$ ipython --no-banner

In [1]: import numpy as np

In [2]: np.set_printoptions(suppress=True, linewidth=160)

In [3]: out = np.array([[0.3, 2.7, 0.3],
   ...:     [1.1, -0.7, -1.0],
   ...:     [0.8, -0.4, 0.9],
   ...:     [0.2, 1.3, -0.3],
   ...:     [0.3, 1.8, -1.0],
   ...:     [-1.0, 0.5, 1.6],
   ...:     [-0.3, 0.5, 1.2],
   ...:     [-0.3, 1.2, -0.8],
   ...:     [0.3, 0.3, -0.5],
   ...:     [-0.6, -0.4, 1.0],
   ...:     [1.0, -0.9, -0.2],
   ...:     [-1.2, -0.1, -0.6]])

In [4]: basis = np.array([[-1.4, -1.2, 0.4, 0.1, -1.6, -0.7, 1.5, 0.2, -0.6, -1.0, 0.4],
   ...:     [-0.2, -0.7, 0.0, 1.0, 0.3, 0.3, -1.5, 0.6, 0.7, 0.5, 0.1],
   ...:     [-1.5, -0.5, 0.8, 0.1, 0.8, 0.4, 1.8, -0.4, -2.2, 1.5, 0.9]])

In [5]: K = out @ basis

In [6]: print(K.round(1) + 0)
[[-1.4 -2.4  0.4  2.8  0.6  0.7 -3.1  1.6  1.   1.5  0.7]
 [ 0.1 -0.3 -0.4 -0.7 -2.8 -1.4  0.9  0.2  1.1 -3.  -0.5]
 [-2.4 -1.1  1.  -0.2 -0.7 -0.3  3.4 -0.4 -2.7  0.4  1.1]
 [-0.1 -1.  -0.2  1.3 -0.2  0.1 -2.2  0.9  1.4  0.  -0.1]
 [ 0.7 -1.1 -0.7  1.7 -0.7 -0.1 -4.   1.5  3.3 -0.9 -0.6]
 [-1.1  0.   0.9  0.6  3.   1.5  0.6 -0.5 -2.6  3.6  1.1]
 [-1.5 -0.6  0.8  0.6  1.6  0.8  1.  -0.2 -2.1  2.4  1. ]
 [ 1.4 -0.1 -0.8  1.1  0.2  0.2 -3.7  1.   2.8 -0.3 -0.7]
 [ 0.3 -0.3 -0.3  0.3 -0.8 -0.3 -0.9  0.4  1.1 -0.9 -0.3]
 [-0.6  0.5  0.6 -0.4  1.6  0.7  1.5 -0.8 -2.1  1.9  0.6]
 [-0.9 -0.5  0.2 -0.8 -2.  -1.   2.5 -0.3 -0.8 -1.8  0.1]
 [ 2.6  1.8 -1.  -0.3  1.4  0.6 -2.7 -0.1  2.   0.2 -1. ]]

In [7]: arr = np.array([[2, 1, 0, 2, 2, 1, 2, 3, 1, 0, 0, 1],
   ...:     [2, 3, 1, 1, 1, 3, 1, 3, 0, 2, 0, 0],
   ...:     [2, 3, 1, 3, 2, 0, 2, 3, 3, 1, 2, 2],
   ...:     [3, 2, 3, 1, 3, 0, 3, 1, 3, 0, 3, 0],
   ...:     [0, 1, 1, 3, 2, 2, 3, 3, 3, 3, 3, 2],
   ...:     [0, 1, 1, 2, 2, 3, 3, 1, 3, 1, 2, 0],
   ...:     [3, 0, 0, 2, 0, 1, 3, 1, 1, 0, 0, 1],
   ...:     [1, 2, 1, 3, 2, 1, 0, 3, 1, 2, 1, 3],
   ...:     [3, 2, 0, 0, 0, 1, 3, 0, 1, 3, 0, 1],
   ...:     [2, 0, 3, 0, 2, 2, 3, 3, 3, 2, 0, 0],
   ...:     [1, 1, 0, 3, 1, 1, 2, 1, 3, 2, 3, 0],
   ...:     [0, 0, 2, 1, 2, 2, 2, 1, 0, 3, 0, 2]])

In [8]: arr[-1] = arr[0] + 3 * arr[1]

In [9]: print(arr)
[[ 2  1  0  2  2  1  2  3  1  0  0  1]
 [ 2  3  1  1  1  3  1  3  0  2  0  0]
 [ 2  3  1  3  2  0  2  3  3  1  2  2]
 [ 3  2  3  1  3  0  3  1  3  0  3  0]
 [ 0  1  1  3  2  2  3  3  3  3  3  2]
 [ 0  1  1  2  2  3  3  1  3  1  2  0]
 [ 3  0  0  2  0  1  3  1  1  0  0  1]
 [ 1  2  1  3  2  1  0  3  1  2  1  3]
 [ 3  2  0  0  0  1  3  0  1  3  0  1]
 [ 2  0  3  0  2  2  3  3  3  2  0  0]
 [ 1  1  0  3  1  1  2  1  3  2  3  0]
 [ 8 10  3  5  5 10  5 12  1  6  0  1]]

In [10]: rk = np.linalg.matrix_rank(arr)

In [11]: print(rk)
11

In [12]: N = np.linalg.svd(arr)[2][rk:].T

In [13]: print([int(np.linalg.matrix_rank(arr[:, :j + 1])) for j in range(12)])
[1, 2, 3, 4, 5, 6, 7, 8, 9, 10, 11, 11]

In [14]: print(np.round(arr @ N, 1) + 0)
[[0.]
 [0.]
 [0.]
 [0.]
 [0.]
 [0.]
 [0.]
 [0.]
 [0.]
 [0.]
 [0.]
 [0.]]

In [15]: print([int(np.linalg.matrix_rank(arr[:i])) for i in range(1, len(arr) + 1)])
[1, 2, 3, 4, 5, 6, 7, 8, 9, 10, 11, 11]

In [16]: print(np.linalg.matrix_rank(arr.T @ arr), np.linalg.matrix_rank(arr @ arr.T))
11 11
